% python3 -q
>>> import numpy as np
>>> import numpy.linalg as la
>>> np.set_printoptions(precision=2, suppress=True, linewidth=140, legacy="1.25")
>>> tidy = lambda a: np.round(a, 2) + 0
>>> K = np.array([[1, 2, 0, -2], [2, 8, -2, -4], [0, -2, 1, 0], [-2, -4, 0, 4]])
>>> left, sig, vt = la.svd(K)
>>> np.argmax(sig[:-1] / (sig[1:] + 1e-6)) + 1
2
>>> A2 = left[:, :2] @ np.diag(sig[:2]) @ vt[:2]
>>> la.matrix_rank(K, rtol=0.05)
2
>>> la.matrix_rank(A2)
2
>>> print(tidy(la.norm(K - A2, 2)), tidy(sig[2]))
0.0 0.0
>>> vals, vecs = la.eigh(K)
>>> tidy(vecs.T @ vecs)
array([[1., 0., 0., 0.],
       [0., 1., 0., 0.],
       [0., 0., 1., 0.],
       [0., 0., 0., 1.]])
>>> tidy(vals.sum()), np.trace(K)
(14.0, 14)
>>> tidy(np.abs(vecs[:, -1]))
array([0.25, 0.81, 0.16, 0.5 ])
>>> tidy(vecs.T @ K @ vecs)
array([[ 0.  ,  0.  ,  0.  ,  0.  ],
       [ 0.  ,  0.  ,  0.  ,  0.  ],
       [ 0.  ,  0.  ,  2.53,  0.  ],
       [ 0.  ,  0.  ,  0.  , 11.47]])
>>> arr = np.load("layer0.npy")
>>> arr
array([[-0.3 ,  0.1 ,  0.7 ],
       [-0.4 , -0.11,  0.97],
       [-0.4 ,  0.2 , -0.7 ]])
>>> r0 = np.array([0, 1, 2])
>>> A2 = arr + np.outer(r0, np.eye(3)[1])
>>> tidy(la.det(A2) / la.det(arr)), tidy(1 + la.solve(arr, r0)[1])
(-3.32, -3.32)
>>> A2
array([[-0.3 ,  0.1 ,  0.7 ],
       [-0.4 ,  0.89,  0.97],
       [-0.4 ,  2.2 , -0.7 ]])
>>> la.matrix_rank(A2 - arr)
1
>>> tidy(A2[2] @ A2[0])
-0.15
>>> tidy(la.norm(A2, "nuc"))
3.96
>>> print(tidy(la.norm(A2, 1)), tidy(la.norm(A2, np.inf)))
3.19 3.3
>>> F = np.load("block15.npy")
>>> tidy(F)
array([[-0.25, -0.74,  0.62],
       [ 0.87,  0.12,  0.49],
       [-0.43,  0.66,  0.62]])
>>> print(tidy(la.norm(F, axis=0)))
[1. 1. 1.]
>>> print(tidy(F @ F.T))
[[1. 0. 0.]
 [0. 1. 0.]
 [0. 0. 1.]]
>>> tidy(la.svd(F, compute_uv=False))
array([1., 1., 1.])
>>> print(tidy(la.det(2 * arr)), tidy(la.det(arr)))
-0.95 -0.12
>>> tidy(np.einsum("ij,ji->", arr, arr))
0.34
>>> tidy(np.poly(arr))
array([1.  , 1.11, 0.45, 0.12])
>>> print(tidy(np.einsum("ii->", arr)))
-1.11
>>> vec = np.array([-3, -1, 3])
>>> tidy(la.det(F))
1.0
>>> tidy(F.T @ (F @ vec))
array([-3., -1.,  3.])
>>> print(3 - la.matrix_rank(F - np.eye(3), tol=1e-8))
1
>>> tidy(np.abs(la.eigvals(F)))
array([1., 1., 1.])
>>> tidy(np.sort(np.abs(np.degrees(np.angle(la.eigvals(F))))))
array([  0.  , 104.92, 104.92])
>>> [p for p in range(1, 25) if np.allclose(la.matrix_power(F, p), np.eye(3))]
[]
>>> rng = np.random.default_rng(86)
>>> A2 = F + rng.integers(-2, 3, (3, 2)) @ rng.integers(-2, 3, (2, 3))
>>> tidy(A2)
array([[-5.25, -2.74, -2.38],
       [ 6.87,  2.12,  2.49],
       [ 2.57,  2.66,  5.62]])
>>> tidy(la.svd(A2 - F, compute_uv=False))
array([10.53,  3.01,  0.  ])
>>> tidy(A2 - F)
array([[-5., -2., -3.],
       [ 6.,  2.,  2.],
       [ 3.,  2.,  5.]])
>>> print(np.abs(A2 - F).sum(axis=1))
[10. 10. 10.]
>>> la.matrix_rank(A2 - F, tol=1e-8)
2
